% python3 -q
>>> import numpy as np
>>> np.set_printoptions(precision=2, suppress=True, linewidth=120)
>>> other = np.array([[-5, 0], [3, 1]])
>>> cent = np.array([[3]])
>>> W0 = np.block([[other, np.zeros((2, 1))], [np.zeros((1, 2)), cent]])
>>> W0
array([[-5.,  0.,  0.],
       [ 3.,  1.,  0.],
       [ 0.,  0.,  3.]])
>>> # 2 blocks once reordered
>>> ev, vecs = np.linalg.eig(W0)
>>> ev
array([ 1., -5.,  3.])
>>> np.sort(np.linalg.eigvals(np.linalg.inv(W0)))
array([-0.2 ,  0.33,  1.  ])
>>> np.prod(ev)
np.float64(-15.0)
>>> np.linalg.matrix_power(W0 - np.diag(np.diag(W0)), 3)
array([[0., 0., 0.],
       [0., 0., 0.],
       [0., 0., 0.]])
>>> np.linalg.matrix_rank(W0 - W0[0, 0] * np.eye(3))
np.int64(2)
>>> W0 @ W0
array([[ 25.,   0.,   0.],
       [-12.,   1.,   0.],
       [  0.,   0.,   9.]])
>>> q = W0.astype(float).copy()
>>> for j in range(3):
...     q[:, j] -= q[:, :j] @ (q[:, :j].T @ q[:, j])
...     q[:, j] /= np.linalg.norm(q[:, j])
... 
>>> np.round(q.T @ W0, 2) + 0
array([[5.83, 0.51, 0.  ],
       [0.  , 0.86, 0.  ],
       [0.  , 0.  , 3.  ]])
>>> q
array([[-0.86,  0.51,  0.  ],
       [ 0.51,  0.86,  0.  ],
       [ 0.  ,  0.  ,  1.  ]])
>>> f = np.array([1, 0])
>>> np.polyval(f, W0[0])
array([-5.,  0.,  0.])
>>> np.correlate(W0[0], W0[2], "full")
array([-15.,   0.,   0.,   0.,   0.])
>>> np.convolve(W0[0], f)
array([-5.,  0.,  0.,  0.])
>>> np.array([np.convolve(row, f, "same") for row in W0])
array([[-5.,  0.,  0.],
       [ 3.,  1.,  0.],
       [ 0.,  0.,  3.]])
>>> J = np.array([[0, 2, 1, 0], [1, 0, 0, 1], [1, 2, 2, 1], [5, 2, 1, 5]])
>>> J
array([[0, 2, 1, 0],
       [1, 0, 0, 1],
       [1, 2, 2, 1],
       [5, 2, 1, 5]])
>>> rk = np.linalg.matrix_rank(J)
>>> rk
np.int64(3)
>>> N = np.linalg.svd(J)[2][rk:].T
>>> [int(np.linalg.matrix_rank(J[:i])) for i in range(1, len(J) + 1)]
[1, 2, 3, 3]
>>> [int(np.linalg.matrix_rank(np.delete(J, i, axis=0))) for i in range(4)]
[3, 3, 2, 3]
>>> np.round(N @ N.T, 2) + 0
array([[ 0.5,  0. ,  0. , -0.5],
       [ 0. ,  0. ,  0. ,  0. ],
       [ 0. ,  0. ,  0. ,  0. ],
       [-0.5,  0. ,  0. ,  0.5]])
>>> N.shape
(4, 1)
>>> np.round(N[:, 0] / N[np.abs(N[:, 0]).round(6).argmax(), 0], 2) + 0
array([ 1.,  0.,  0., -1.])
>>> [int(np.linalg.matrix_rank(J[:, :j + 1])) for j in range(4)]
[1, 2, 3, 3]
>>> np.round(J @ N, 2) + 0
array([[0.],
       [0.],
       [0.],
       [0.]])
>>> np.allclose(J @ N, 0)
True
